% ipython --no-banner

In [1]: import numpy as np

In [2]: import numpy.linalg as la

In [3]: np.set_printoptions(precision=3, suppress=True, linewidth=160, sign=" ")

In [4]: def rd(a):
   ...:     return np.round(a, 3) + 0
   ...: 

In [5]: M = np.load("run4.npy")

In [6]: M
Out[6]: 
array([[ 3.403,  1.1  , -1.   ],
       [ 3.06 ,  1.   , -0.1  ],
       [ 1.066,  0.3  ,  0.2  ],
       [-5.077, -1.7  ,  1.1  ],
       [ 2.248,  0.7  ,  1.   ],
       [ 2.095,  0.7  ,  1.   ],
       [-2.189, -0.7  ,  1.8  ],
       [-1.365, -0.4  , -0.7  ],
       [ 2.51 ,  0.8  ,  1.   ],
       [-2.606, -0.9  , -1.4  ],
       [ 4.27 ,  1.5  ,  1.1  ],
       [ 0.373,  0.1  , -0.5  ],
       [ 0.532,  0.2  , -0.3  ],
       [-4.005, -1.4  , -1.2  ],
       [-1.15 , -0.4  ,  1.6  ],
       [-1.199, -0.4  ,  2.   ],
       [ 2.732,  0.9  ,  0.7  ],
       [ 2.256,  0.8  ,  1.5  ],
       [-5.077, -1.7  , -0.2  ],
       [-1.681, -0.6  ,  0.9  ],
       [ 1.779,  0.6  , -1.2  ],
       [-2.626, -0.9  ,  1.9  ],
       [ 3.713,  1.3  ,  1.   ],
       [-0.633, -0.2  ,  1.6  ]])

In [7]: rng = np.random.default_rng(772969)

In [8]: lab = rng.permutation(3)

In [9]: M2 = M[:, lab] * rng.choice([-1, 1], 3)

In [10]: M2
Out[10]: 
array([[ 3.403,  1.1  ,  1.   ],
       [ 3.06 ,  1.   ,  0.1  ],
       [ 1.066,  0.3  , -0.2  ],
       [-5.077, -1.7  , -1.1  ],
       [ 2.248,  0.7  , -1.   ],
       [ 2.095,  0.7  , -1.   ],
       [-2.189, -0.7  , -1.8  ],
       [-1.365, -0.4  ,  0.7  ],
       [ 2.51 ,  0.8  , -1.   ],
       [-2.606, -0.9  ,  1.4  ],
       [ 4.27 ,  1.5  , -1.1  ],
       [ 0.373,  0.1  ,  0.5  ],
       [ 0.532,  0.2  ,  0.3  ],
       [-4.005, -1.4  ,  1.2  ],
       [-1.15 , -0.4  , -1.6  ],
       [-1.199, -0.4  , -2.   ],
       [ 2.732,  0.9  , -0.7  ],
       [ 2.256,  0.8  , -1.5  ],
       [-5.077, -1.7  ,  0.2  ],
       [-1.681, -0.6  , -0.9  ],
       [ 1.779,  0.6  ,  1.2  ],
       [-2.626, -0.9  , -1.9  ],
       [ 3.713,  1.3  , -1.   ],
       [-0.633, -0.2  , -1.6  ]])

In [11]: U, _, Vh = la.svd(M.T @ M2)

In [12]: rd(U @ Vh)
Out[12]: 
array([[ 1.,  0.,  0.],
       [ 0.,  1.,  0.],
       [ 0.,  0., -1.]])

In [13]: lab
Out[13]: array([ 0,  1,  2])

In [14]: O, _ = la.qr(np.array([[-1.6, 0.9, 0.6, 1.0],
    ...:     [-1.8, -0.9, 0.3, 0.3],
    ...:     [-1.1, -0.1, 0.9, 1.0],
    ...:     [0.1, -0.4, -0.4, 0.8]]))

In [15]: A = O[:, :3]

In [16]: rd(A)
Out[16]: 
array([[-0.604,  0.717,  0.327],
       [-0.679, -0.626,  0.231],
       [-0.415, -0.046, -0.815],
       [ 0.038, -0.302,  0.419]])

In [17]: r0 = np.array([-1, 0])

In [18]: rd(np.polyval(r0, A[2]))
Out[18]: array([ 0.415,  0.046,  0.815])

In [19]: rd(np.array([np.convolve(row, r0, "same") for row in A]))
Out[19]: 
array([[ 0.604, -0.717, -0.327],
       [ 0.679,  0.626, -0.231],
       [ 0.415,  0.046,  0.815],
       [-0.038,  0.302, -0.419]])

In [20]: rd(np.convolve(A[2], r0))
Out[20]: array([ 0.415,  0.046,  0.815,  0.   ])

In [21]: rd(la.norm(A, axis=0))
Out[21]: array([ 1.,  1.,  1.])

In [22]: rd(la.pinv(A))
Out[22]: 
array([[-0.604, -0.679, -0.415,  0.038],
       [ 0.717, -0.626, -0.046, -0.302],
       [ 0.327,  0.231, -0.815,  0.419]])

In [23]: rd(la.svd(A, compute_uv=False))
Out[23]: array([ 1.,  1.,  1.])

In [24]: rd(A[:, 1] @ A[:, 2])
Out[24]: np.float64(0.0)

In [25]: rd(A.T @ A)
Out[25]: 
array([[ 1.,  0.,  0.],
       [ 0.,  1.,  0.],
       [ 0.,  0.,  1.]])

In [26]: feats = np.load("case12.npy")

In [27]: feats
Out[27]: 
array([[ 3., -3.,  0.,  0.],
       [-3., -1., -3.,  0.],
       [ 0., -3.,  0., -3.],
       [ 0.,  0., -3.,  0.]])

In [28]: [round(float(la.det(feats[:i, :i])), 2) + 0 for i in range(1, 5)]
Out[28]: [3.0, -12.0, -27.0, 108.0]

In [29]: np.all(la.eigvalsh(feats) > 0)
Out[29]: np.False_

In [30]: rd(la.eigvalsh(feats).min())
Out[30]: np.float64(-4.973)

In [31]: U, s, Vh = la.svd(A, full_matrices=False)

In [32]: rd(np.cumsum(s ** 2) / np.sum(s ** 2))
Out[32]: array([ 0.333,  0.667,  1.   ])

In [33]: rd(U.T @ A @ Vh.T)
Out[33]: 
array([[ 1.,  0.,  0.],
       [ 0.,  1.,  0.],
       [ 0.,  0.,  1.]])

In [34]: rd(U.T @ U)
Out[34]: 
array([[ 1.,  0.,  0.],
       [ 0.,  1.,  0.],
       [ 0.,  0.,  1.]])

In [35]: rd(s / s[0])
Out[35]: array([ 1.,  1.,  1.])

In [36]: rd(s)
Out[36]: array([ 1.,  1.,  1.])

In [37]: M2 = la.inv(feats)

In [38]: rd(feats @ M2)
Out[38]: 
array([[ 1.,  0.,  0.,  0.],
       [ 0.,  1.,  0.,  0.],
       [ 0.,  0.,  1.,  0.],
       [ 0.,  0.,  0.,  1.]])

In [39]: rd(la.det(feats) * M2)
Out[39]: 
array([[  9., -27.,   0.,  27.],
       [-27., -27.,   0.,  27.],
       [  0.,   0.,   0., -36.],
       [ 27.,  27., -36., -27.]])

In [40]: rd(M2)
Out[40]: 
array([[ 0.083, -0.25 ,  0.   ,  0.25 ],
       [-0.25 , -0.25 ,  0.   ,  0.25 ],
       [ 0.   ,  0.   ,  0.   , -0.333],
       [ 0.25 ,  0.25 , -0.333, -0.25 ]])

In [41]: r0 = np.array([-2, -3])

In [42]: rd(np.cross(M[2, :3], M[14, :3]))
Out[42]: array([ 0.56 , -1.936, -0.081])

In [43]: F = np.eye(4, dtype=int)[rng.permutation(4)] * np.array([4, 6, -3, -9])

In [44]: F
Out[44]: 
array([[ 0,  0,  0, -9],
       [ 4,  0,  0,  0],
       [ 0,  6,  0,  0],
       [ 0,  0, -3,  0]])

In [45]: Xc = M - M.mean(axis=0)

In [46]: U, s, Vh = la.svd(Xc, full_matrices=False)

In [47]: la.matrix_rank(Xc)
Out[47]: np.int64(3)

In [48]: rd((s ** 2).sum() ** 2 / (s ** 4).sum())
Out[48]: np.float64(1.264)

In [49]: data = np.loadtxt("dump.csv", delimiter=",")

In [50]: data
Out[50]: 
array([[-1.977,  0.186, -0.186],
       [ 0.186,  0.988,  0.012],
       [-0.186,  0.012,  0.988]])

In [51]: rd(la.eigvalsh(data).min())
Out[51]: np.float64(-2.0)

In [52]: lab = rng.permutation(3)

In [53]: lab
Out[53]: array([ 2,  0,  1])

In [54]: M2 = data[lab][:, lab]

In [55]: rd(np.sort(np.abs(la.eigvals(M2))))
Out[55]: array([ 0.999,  1.   ,  2.   ])

In [56]: x = np.array([-6, 9, 0])

In [57]: h1 = np.maximum(data @ x, 0)

In [58]: rd(np.tanh(data @ x))
Out[58]: array([ 1.   ,  1.   ,  0.841])

In [59]: rd(h1)
Out[59]: array([ 13.536,   7.776,   1.224])

In [60]: w, evecs = la.eig(data)

In [61]: rd(w)
Out[61]: array([-2.   ,  0.999,  1.   ])

In [62]: rd(np.sort(la.eigvals(la.inv(data))))
Out[62]: array([-0.5  ,  1.   ,  1.001])

In [63]: rd(np.sort(la.eigvals(data.T)))
Out[63]: array([-2.   ,  0.999,  1.   ])

In [64]: W0 = np.load("out17.npy")

In [65]: W0
Out[65]: 
array([[ 1, -1,  1, -1,  1, -1,  1, -1],
       [ 1, -1,  1, -1, -1,  1, -1,  1],
       [ 1,  1,  1,  1, -1, -1, -1, -1],
       [ 1,  1, -1, -1,  1,  1, -1, -1]])

In [66]: rd(la.norm(W0, "nuc"))
Out[66]: np.float64(11.314)

In [67]: la.norm(W0, axis=1).argmax()
Out[67]: np.int64(0)

In [68]: M2 = W0 + rng.integers(-2, 3, (4, 3)) @ rng.integers(-2, 3, (3, 8))

In [69]: M2
Out[69]: 
array([[ 6,  3, -5, -3, -2, -1,  1, -8],
       [ 1, -5, -3, -3, -3, -5,  5, -1],
       [-1,  3,  7,  3, -1,  5, -7,  3],
       [ 3,  7,  1,  1,  5,  7, -7, -1]])

In [70]: np.abs(M2 - W0).sum(axis=1)
Out[70]: array([ 27,  26,  28,  28])

In [71]: r0 = np.array([5, 4])

In [72]: np.array([np.convolve(row, r0, "same") for row in W0])
Out[72]: 
array([[ 5, -1,  1, -1,  1, -1,  1, -1],
       [ 5, -1,  1, -1, -9,  1, -1,  1],
       [ 5,  9,  9,  9, -1, -9, -9, -9],
       [ 5,  9, -1, -9,  1,  9, -1, -9]])

In [73]: np.polyval(r0, W0[1])
Out[73]: array([ 9, -1,  9, -1, -1,  9, -1,  9])

In [74]: np.correlate(W0[1], W0[2], "full")
Out[74]: array([-1,  0, -1,  0,  3,  0,  3,  0, -3,  0, -3,  0,  1,  0,  1])

In [75]: mat = np.array([[6, 6, 0], [2, 2, 0], [4, 4, 0], [4, 4, 0]])

In [76]: r0 = np.array([-1, 2, 2])

In [77]: np.convolve(mat[2], r0)
Out[77]: array([-4,  4, 16,  8,  0])

In [78]: np.cross(mat[2, :3], mat[1, :3])
Out[78]: array([ 0,  0,  0])

In [79]: np.array([np.convolve(row, r0, "same") for row in mat])
Out[79]: 
array([[  6,  24,  12],
       [  2,   8,   4],
       [  4,  16,   8],
       [  4,  16,   8]])

In [80]: r = la.matrix_rank(mat)

In [81]: r
Out[81]: np.int64(1)

In [82]: ns = la.svd(mat)[2][r:].T

In [83]: rd(ns @ ns.T)
Out[83]: 
array([[ 0.5, -0.5,  0. ],
       [-0.5,  0.5,  0. ],
       [ 0. ,  0. ,  1. ]])

In [84]: np.allclose(mat @ ns, 0)
Out[84]: True

In [85]: [int(la.matrix_rank(mat[:, :j + 1])) for j in range(3)]
Out[85]: [1, 1, 1]

In [86]: rd(mat @ ns)
Out[86]: 
array([[ 0.,  0.],
       [ 0.,  0.],
       [ 0.,  0.],
       [ 0.,  0.]])

In [87]: [int(la.matrix_rank(np.delete(mat, i, axis=0))) for i in range(4)]
Out[87]: [1, 1, 1, 1]

In [88]: K = np.load("data.npy")

In [89]: rd(K)
Out[89]: 
array([[-0.523,  0.568, -0.635],
       [-0.523, -0.802, -0.287],
       [-0.673,  0.182,  0.717]])

In [90]: M2 = mat / la.norm(mat, axis=1, keepdims=True)

In [91]: C2 = M2 @ M2.T

In [92]: rd(C2[1])
Out[92]: array([ 1.,  1.,  1.,  1.])

In [93]: np.argwhere(np.triu(np.abs(C2) > 0.95, 1))
Out[93]: 
array([[ 0,  1],
       [ 0,  2],
       [ 0,  3],
       [ 1,  2],
       [ 1,  3],
       [ 2,  3]])

In [94]: rd(la.norm(M2, axis=1))
Out[94]: array([ 1.,  1.,  1.,  1.])

In [95]: rd(np.degrees(np.arccos(np.clip(C2[1, 3], -1, 1))))
Out[95]: np.float64(0.0)

In [96]: lab = rng.permutation(3)

In [97]: lab
Out[97]: array([ 1,  0,  2])

In [98]: M2 = K[lab][:, lab]

In [99]: rd(np.trace(M2))
Out[99]: np.float64(-0.609)
